% ipython --no-banner

In [1]: import numpy as np

In [2]: import numpy.linalg as la

In [3]: np.set_printoptions(precision=2, suppress=True, linewidth=120, sign=" ")

In [4]: W0 = np.load("arr.npy")

In [5]: W0
Out[5]: 
array([[ 1, -1, -3,  3],
       [ 1,  2,  2,  0],
       [ 2,  1,  2, -2],
       [ 2,  1,  2, -2]])

In [6]: round(la.det(W0), 2)
Out[6]: np.float64(0.0)

In [7]: np.round(np.sort(np.abs(la.eigvals(W0))), 2) + 0
Out[7]: array([ 0.  ,  1.09,  2.34,  2.34])

In [8]: np.allclose(W0, W0.T)
Out[8]: False

In [9]: (W0 + W0.T) / 2
Out[9]: 
array([[ 1. ,  0. , -0.5,  2.5],
       [ 0. ,  2. ,  1.5,  0.5],
       [-0.5,  1.5,  2. ,  0. ],
       [ 2.5,  0.5,  0. , -2. ]])

In [10]: (W0 - W0.T) / 2
Out[10]: 
array([[ 0. , -1. , -2.5,  0.5],
       [ 1. ,  0. ,  0.5, -0.5],
       [ 2.5, -0.5,  0. , -2. ],
       [-0.5,  0.5,  2. ,  0. ]])

In [11]: round(np.abs(la.eigvals(W0)).max(), 2)
Out[11]: np.float64(2.34)

In [12]: W0 @ W0
Out[12]: 
array([[ 0, -3, -5,  3],
       [ 7,  5,  5, -1],
       [ 3,  0, -4,  6],
       [ 3,  0, -4,  6]])

In [13]: np.trace(W0)
Out[13]: np.int64(3)

In [14]: r = la.matrix_rank(W0)

In [15]: r
Out[15]: np.int64(3)

In [16]: N = la.svd(W0)[2][r:].T

In [17]: N @ N.T
Out[17]: 
array([[ 0.01, -0.06,  0.05,  0.03],
       [-0.06,  0.45, -0.42, -0.25],
       [ 0.05, -0.42,  0.4 ,  0.24],
       [ 0.03, -0.25,  0.24,  0.14]])

In [18]: N.shape
Out[18]: (4, 1)

In [19]: [int(la.matrix_rank(np.delete(W0, i, axis=0))) for i in range(4)]
Out[19]: [2, 2, 3, 3]

In [20]: la.norm(W0, axis=1).argmax()
Out[20]: np.int64(0)

In [21]: round(float(la.norm(W0[1] - W0[0])), 2)
Out[21]: 6.56

In [22]: W0[1] @ W0[0]
Out[22]: np.int64(-7)

In [23]: round(la.norm(W0, 2), 2)
Out[23]: np.float64(6.62)

In [24]: round(la.norm(W0) ** 2 / la.norm(W0, 2) ** 2, 2)
Out[24]: np.float64(1.25)

In [25]: M = np.load("layer15.npy")

In [26]: M
Out[26]: 
array([[ 0,  0,  0,  0,  1,  0,  0,  0,  0,  0],
       [ 0,  0,  0,  2,  0,  0,  0,  0,  0,  0],
       [ 0,  2,  0,  0,  0,  0,  0,  0,  0,  0],
       [ 0,  0,  0,  0,  0,  0,  0,  1,  0,  0],
       [ 0,  0,  0,  0,  0,  0,  0,  0,  2,  0],
       [ 0,  0,  1,  0,  0,  0,  0,  0,  0,  0],
       [ 0,  0,  0,  0,  0,  0,  0,  0,  0,  0],
       [ 2,  0,  0,  0,  0,  0,  0,  0,  0,  0],
       [ 0,  0,  0,  0,  0,  0,  0,  0,  0,  0],
       [ 0,  0,  0,  0,  0,  0,  0,  0,  0,  0]])

In [27]: np.argsort(-la.norm(M, axis=0).round(6), kind="stable")[:3]
Out[27]: array([ 0,  1,  3])

In [28]: la.cond(M) > 100
Out[28]: np.True_

In [29]: la.matrix_rank(M, rtol=0.1)
Out[29]: np.int64(7)
